In [1]: import numpy as np

In [2]: import numpy.linalg as la

In [3]: np.set_printoptions(precision=3, suppress=True, linewidth=100, sign=" ")

In [4]: feats = np.arange(12).reshape(3, 4) + -3

In [5]: print(feats)
[[-3 -2 -1  0]
 [ 1  2  3  4]
 [ 5  6  7  8]]

In [6]: r = la.matrix_rank(feats)

In [7]: print(r)
2

In [8]: null = la.svd(feats)[2][r:].T

In [9]: print([int(la.matrix_rank(feats[:i])) for i in range(1, len(feats) + 1)])
[1, 2, 2]

In [10]: print(null.shape)
(4, 2)

In [11]: print(np.allclose(feats @ null, 0))
True

In [12]: print(null @ null.T)
[[ 0.3 -0.4 -0.1  0.2]
 [-0.4  0.7 -0.2 -0.1]
 [-0.1 -0.2  0.7 -0.4]
 [ 0.2 -0.1 -0.4  0.3]]

In [13]: print([int(la.matrix_rank(feats[:, :j + 1])) for j in range(4)])
[1, 2, 2, 2]

In [14]: print(la.matrix_rank(feats.T @ feats), la.matrix_rank(feats @ feats.T))
2 2

In [15]: f = np.array([0, 0, 2])

In [16]: print(np.cross(feats[1, :3], feats[0, :3]))
[ 4 -8  4]

In [17]: print(np.correlate(feats[1], feats[0], "full"))
[  0  -1  -4 -10 -16 -17 -12]

In [18]: print(np.polyval(f, feats[1]))
[ 2  2  2  2]

In [19]: A2 = feats / np.sqrt((feats ** 2).mean(axis=1, keepdims=True))

In [20]: print(feats - feats.mean(axis=1, keepdims=True))
[[-1.5 -0.5  0.5  1.5]
 [-1.5 -0.5  0.5  1.5]
 [-1.5 -0.5  0.5  1.5]]

In [21]: print(la.matrix_rank(A2) == la.matrix_rank(feats))
True

In [22]: K = np.load("arr.npy")

In [23]: print(K)
[[ 5.151 10.166  5.112]
 [ 0.825  1.917  0.982]
 [ 4.984 10.071  4.943]
 [ 0.016 -0.078  0.101]
 [ 2.006  4.103  2.056]]

In [24]: x = np.array([0, -1, 1])

In [25]: target = K @ x

In [26]: print(np.round(la.solve(K.T @ K, K.T @ target), 3) + 0)
[ 0. -1.  1.]

In [27]: rng = np.random.default_rng(35)

In [28]: target = target + 0.3 * rng.normal(size=5)

In [29]: print(target)
[-5.395 -0.704 -4.783  0.4   -1.613]

In [30]: b, *_ = la.lstsq(K, target)

In [31]: print(b.round())
[-3. -0.  2.]

In [32]: print(b)
[-2.984 -0.09   2.183]

In [33]: print(np.round(K.T @ (target - K @ b), 3) + 0)
[ 0.  0.  0.]

In [34]: A2 = np.c_[K[:, :2] @ np.array([[1, 2], [0, -2]]), np.array([3, -1, 3, 3, -2])]

In [35]: print(A2)
[[  5.151 -10.03    3.   ]
 [  0.825  -2.184  -1.   ]
 [  4.984 -10.174   3.   ]
 [  0.016   0.188   3.   ]
 [  2.006  -4.194  -2.   ]]

In [36]: print(la.norm(la.qr(K)[0].T @ A2, axis=0) ** 2 / ((A2 ** 2).sum(axis=0) + 1e-12))
[ 1.     1.     0.644]

In [37]: print(la.matrix_rank(np.c_[K, A2]))
4

In [38]: print(np.abs(la.svd(K)[2][-1]))
[ 0.65   0.053  0.758]

In [39]: print(la.cond(K) > 100)
True

In [40]: print(round(la.norm(K, 2) / la.norm(K), 3))
1.0

In [41]: print(np.argsort(-la.norm(K, axis=0).round(6), kind="stable")[:3])
[ 1  0  2]

In [42]: print(round(np.log10(la.cond(K))))
2

In [43]: print(la.matrix_rank(K, rtol=0.1))
1

In [44]: gram = K.T @ K

In [45]: print(la.svd(K, compute_uv=False) ** 2)
[ 337.089    0.026    0.019]

In [46]: print(la.eigvalsh(gram)[::-1])
[ 337.089    0.026    0.019]

In [47]: print(gram)
[[  56.078  112.37    55.904]
 [ 112.37   225.288  112.06 ]
 [  55.904  112.06    55.767]]

In [48]: print(la.matrix_rank(gram))
3

In [49]: print(round(float(np.trace(gram)), 3), round((K ** 2).sum(), 3))
337.134 337.134

In [50]: print(gram.sum(axis=1))
[ 224.352  449.718  223.731]

In [51]: print(la.matrix_rank(gram))
3

In [52]: X = np.load("test17.npy")

In [53]: print(X)
[[ 1  0]
 [-1  1]]

In [54]: # triangular, det is the product of the diagonal

In [55]: x = np.array([2, 2])

In [56]: target = X @ x

In [57]: b, lr = np.zeros(2), 1 / la.norm(X, 2) ** 2

In [58]: for i in range(30):
    ...:     b -= lr * X.T @ (X @ b - target)
    ...:     if i % 10 == 0: print(i, round(la.norm(X @ b - target), 3))
    ...: 
0 1.453
10 0.3
20 0.062

In [59]: print(np.round(la.cond(X), 3))
2.618
